$ python3 -q
>>> import numpy as np
>>> from numpy import linalg as LA
>>> np.set_printoptions(precision=3, suppress=True, linewidth=120)
>>> E = np.load("block6.npy")
>>> print(E)
[[-1.136  1.798  1.144 -3.396  1.47  -1.009 -2.111]
 [ 3.03  -1.805 -2.231 -1.337 -0.366 -1.692 -1.673]
 [-2.841 -2.551 -0.888  1.454  1.902 -1.216 -1.557]
 [-0.379  0.258 -2.385 -0.604  0.489  4.035 -1.487]
 [-2.273  1.29  -2.414 -0.441 -3.211 -1.35   0.133]
 [-0.758 -1.534 -1.137 -2.624  1.234  0.109  3.516]
 [-0.758 -2.815  2.261 -1.456 -2.649  1.233 -0.855]]
>>> print(LA.norm(E, axis=0))
[5. 5. 5. 5. 5. 5. 5.]
>>> np.round(E.T @ E, 3) + 0
array([[25.,  0.,  0.,  0.,  0.,  0.,  0.],
       [ 0., 25.,  0.,  0.,  0.,  0.,  0.],
       [ 0.,  0., 25.,  0.,  0.,  0.,  0.],
       [ 0.,  0.,  0., 25.,  0.,  0.,  0.],
       [ 0.,  0.,  0.,  0., 25.,  0.,  0.],
       [ 0.,  0.,  0.,  0.,  0., 25.,  0.],
       [ 0.,  0.,  0.,  0.,  0.,  0., 25.]])
>>> np.round(E @ E.T, 3) + 0
array([[25.,  0.,  0.,  0.,  0.,  0.,  0.],
       [ 0., 25.,  0.,  0.,  0.,  0.,  0.],
       [ 0.,  0., 25.,  0.,  0.,  0.,  0.],
       [ 0.,  0.,  0., 25.,  0.,  0.,  0.],
       [ 0.,  0.,  0.,  0., 25.,  0.,  0.],
       [ 0.,  0.,  0.,  0.,  0., 25.,  0.],
       [ 0.,  0.,  0.,  0.,  0.,  0., 25.]])
>>> LA.svd(E, compute_uv=False)
array([5., 5., 5., 5., 5., 5., 5.])
>>> out = E / LA.norm(E, axis=1, keepdims=True)
>>> gram = out @ out.T
>>> (np.abs(gram) > 0.9).astype(int)
array([[1, 0, 0, 0, 0, 0, 0],
       [0, 1, 0, 0, 0, 0, 0],
       [0, 0, 1, 0, 0, 0, 0],
       [0, 0, 0, 1, 0, 0, 0],
       [0, 0, 0, 0, 1, 0, 0],
       [0, 0, 0, 0, 0, 1, 0],
       [0, 0, 0, 0, 0, 0, 1]])
>>> np.argwhere(np.triu(np.abs(gram) > 0.95, 1))
array([], shape=(0, 2), dtype=int64)
>>> LA.norm(out, axis=1)
array([1., 1., 1., 1., 1., 1., 1.])
>>> gram[2].round(3) + 0
array([0., 0., 1., 0., 0., 0., 0.])
>>> data = np.diag(np.array([-4, -5, -2, 4, -2, -1, 4, 4, -4, 3, 2, 5])) + -3 * np.eye(12, k=1) + -3 * np.eye(12, k=-1)
>>> data
array([[-4., -3.,  0.,  0.,  0.,  0.,  0.,  0.,  0.,  0.,  0.,  0.],
       [-3., -5., -3.,  0.,  0.,  0.,  0.,  0.,  0.,  0.,  0.,  0.],
       [ 0., -3., -2., -3.,  0.,  0.,  0.,  0.,  0.,  0.,  0.,  0.],
       [ 0.,  0., -3.,  4., -3.,  0.,  0.,  0.,  0.,  0.,  0.,  0.],
       [ 0.,  0.,  0., -3., -2., -3.,  0.,  0.,  0.,  0.,  0.,  0.],
       [ 0.,  0.,  0.,  0., -3., -1., -3.,  0.,  0.,  0.,  0.,  0.],
       [ 0.,  0.,  0.,  0.,  0., -3.,  4., -3.,  0.,  0.,  0.,  0.],
       [ 0.,  0.,  0.,  0.,  0.,  0., -3.,  4., -3.,  0.,  0.,  0.],
       [ 0.,  0.,  0.,  0.,  0.,  0.,  0., -3., -4., -3.,  0.,  0.],
       [ 0.,  0.,  0.,  0.,  0.,  0.,  0.,  0., -3.,  3., -3.,  0.],
       [ 0.,  0.,  0.,  0.,  0.,  0.,  0.,  0.,  0., -3.,  2., -3.],
       [ 0.,  0.,  0.,  0.,  0.,  0.,  0.,  0.,  0.,  0., -3.,  5.]])
>>> np.round(LA.eigvalsh(data).min(), 3)
np.float64(-8.551)
>>> m1 = np.load("arr.npy")
>>> m1
array([[-4,  1,  3,  3, -5, -5,  2,  1,  0,  2,  5, -5, -3],
       [ 1, -4,  2, -5, -1,  3,  3, -3, -3,  4,  5,  5,  5],
       [-1,  0, -4,  0, -5, -3,  4, -5, -1,  4, -2,  1,  5],
       [-5, -3,  1, -5, -3,  5,  5,  2, -3,  2, -2, -2, -1],
       [ 5,  0,  0,  0,  4, -1,  2, -3,  5, -1,  4,  0,  4],
       [-5,  2, -4, -1,  2,  4,  5,  1,  3, -3,  4,  4, -1],
       [-3,  3,  1, -4,  5,  2, -3,  0, -2, -1,  1, -4, -5]])
>>> r0, r1 = m1[3], m1[1]
>>> r0 @ r0
np.int64(145)
>>> pr = (r0 @ r1) / (r0 @ r0) * r0
>>> print(r1 - pr)
[ 2.828 -2.903  1.634 -3.172  0.097  1.172  1.172 -3.731 -1.903  3.269  5.731  5.731  5.366]
>>> pr
array([-1.828, -1.097,  0.366, -1.828, -1.097,  1.828,  1.828,  0.731, -1.097,  0.731, -0.731, -0.731, -0.366])
>>> out = m1[0, 0] * m1[1:] - np.outer(m1[1:, 0], m1[0])
>>> out
array([[  0,  15, -11,  17,   9,  -7, -14,  11,  12, -18, -25, -15, -17],
       [  0,   1,  19,   3,  15,   7, -14,  21,   4, -14,  13,  -9, -23],
       [  0,  17,  11,  35, -13, -45, -10,  -3,  12,   2,  33, -17, -11],
       [  0,  -5, -15, -15,   9,  29, -18,   7, -20,  -6, -41,  25,  -1],
       [  0,  -3,  31,  19, -33, -41, -10,   1, -12,  22,   9, -41, -11],
       [  0,  -9,   5,  25, -35, -23,  18,   3,   8,  10,  11,   1,  11]])
>>> LA.matrix_rank(out), LA.matrix_rank(m1)
(np.int64(6), np.int64(7))
>>> q, R = LA.qr(data)
>>> np.round(q.T @ q, 3) + 0
array([[1., 0., 0., 0., 0., 0., 0., 0., 0., 0., 0., 0.],
       [0., 1., 0., 0., 0., 0., 0., 0., 0., 0., 0., 0.],
       [0., 0., 1., 0., 0., 0., 0., 0., 0., 0., 0., 0.],
       [0., 0., 0., 1., 0., 0., 0., 0., 0., 0., 0., 0.],
       [0., 0., 0., 0., 1., 0., 0., 0., 0., 0., 0., 0.],
       [0., 0., 0., 0., 0., 1., 0., 0., 0., 0., 0., 0.],
       [0., 0., 0., 0., 0., 0., 1., 0., 0., 0., 0., 0.],
       [0., 0., 0., 0., 0., 0., 0., 1., 0., 0., 0., 0.],
       [0., 0., 0., 0., 0., 0., 0., 0., 1., 0., 0., 0.],
       [0., 0., 0., 0., 0., 0., 0., 0., 0., 1., 0., 0.],
       [0., 0., 0., 0., 0., 0., 0., 0., 0., 0., 1., 0.],
       [0., 0., 0., 0., 0., 0., 0., 0., 0., 0., 0., 1.]])
>>> np.abs(np.diag(R))
array([5.   , 3.72 , 3.093, 3.092, 3.008, 3.104, 3.248, 3.11 , 3.699, 3.84 , 3.003, 2.076])
>>> abs(R[0, 0]), round(LA.norm(data[:, 0]), 3)
(np.float64(5.0), np.float64(5.0))
>>> print(np.round(q @ R, 3) + 0)
[[-4. -3.  0.  0.  0.  0.  0.  0.  0.  0.  0.  0.]
 [-3. -5. -3.  0.  0.  0.  0.  0.  0.  0.  0.  0.]
 [ 0. -3. -2. -3.  0.  0.  0.  0.  0.  0.  0.  0.]
 [ 0.  0. -3.  4. -3.  0.  0.  0.  0.  0.  0.  0.]
 [ 0.  0.  0. -3. -2. -3.  0.  0.  0.  0.  0.  0.]
 [ 0.  0.  0.  0. -3. -1. -3.  0.  0.  0.  0.  0.]
 [ 0.  0.  0.  0.  0. -3.  4. -3.  0.  0.  0.  0.]
 [ 0.  0.  0.  0.  0.  0. -3.  4. -3.  0.  0.  0.]
 [ 0.  0.  0.  0.  0.  0.  0. -3. -4. -3.  0.  0.]
 [ 0.  0.  0.  0.  0.  0.  0.  0. -3.  3. -3.  0.]
 [ 0.  0.  0.  0.  0.  0.  0.  0.  0. -3.  2. -3.]
 [ 0.  0.  0.  0.  0.  0.  0.  0.  0.  0. -3.  5.]]
>>> round(float(LA.norm(m1[0], 1)), 3), round(LA.norm(m1[0], np.inf), 3)
(39.0, np.float64(5.0))
>>> LA.norm(m1, axis=1).argmax()
np.int64(1)
>>> np.round(LA.norm(m1) ** 2 / LA.norm(m1, 2) ** 2, 3)
np.float64(3.597)
>>> round(LA.norm(m1, 1), 3), np.round(LA.norm(m1, np.inf), 3)
(np.float64(25.0), np.float64(44.0))
>>> K = np.load("m.npy")
>>> K
array([[ 3,  5, 10,  6,  7],
       [ 0,  0,  2,  5,  0],
       [ 3,  3,  0,  0,  0],
       [ 0,  0,  0,  5,  0],
       [ 0,  0,  4,  3,  0],
       [ 0,  0,  3, 10,  5],
       [ 0,  0,  0,  0,  0],
       [ 4,  4,  5,  0,  0],
       [ 0,  0,  8,  7,  3],
       [ 0,  0,  3,  3,  0],
       [ 3,  2,  2,  0,  0],
       [ 0,  0,  0,  8,  1],
       [ 0,  0,  0,  0,  0],
       [ 0,  0,  0,  0,  0],
       [ 0,  0,  0,  0,  0],
       [ 0,  0,  1,  2,  0],
       [ 2,  2,  0,  2,  0],
       [ 4,  6,  1,  4,  1],
       [ 1,  0,  0,  1,  0],
       [ 0,  0,  0,  0,  0],
       [ 2,  4,  5,  8,  6],
       [ 0,  0,  0,  0,  0],
       [ 5,  6,  0,  0,  0],
       [ 0,  0,  4,  0,  0],
       [ 5,  6,  4,  0,  0],
       [ 0,  0,  8,  6,  3],
       [ 0,  0,  0,  5,  0],
       [ 6,  8,  0,  0,  0],
       [ 0,  0,  4,  6,  1],
       [ 0,  0,  0,  0,  0],
       [ 4,  6,  3,  4,  2],
       [ 0,  0,  0,  0,  0],
       [ 0,  0,  5,  6,  0],
       [ 2,  4,  3,  8,  5],
       [ 1,  1,  0,  4,  0]])
>>> # row 12 repeats row 6
>>> Xc = (K - K.mean(axis=0)) / K.std(axis=0)
>>> Xc.std(axis=0)
array([1., 1., 1., 1., 1.])
>>> print(np.argwhere(np.abs(Xc) > 2))
[[ 0  2]
 [ 0  4]
 [ 5  3]
 [ 5  4]
 [ 8  2]
 [20  4]
 [22  0]
 [24  0]
 [25  2]
 [27  0]
 [27  1]
 [33  4]]
>>> beta = LA.lstsq(np.delete(Xc, 4, axis=1), Xc[:, 4])[0]
>>> round(float(1 - np.var(Xc[:, 4] - np.delete(Xc, 4, axis=1) @ beta)), 3)
0.732
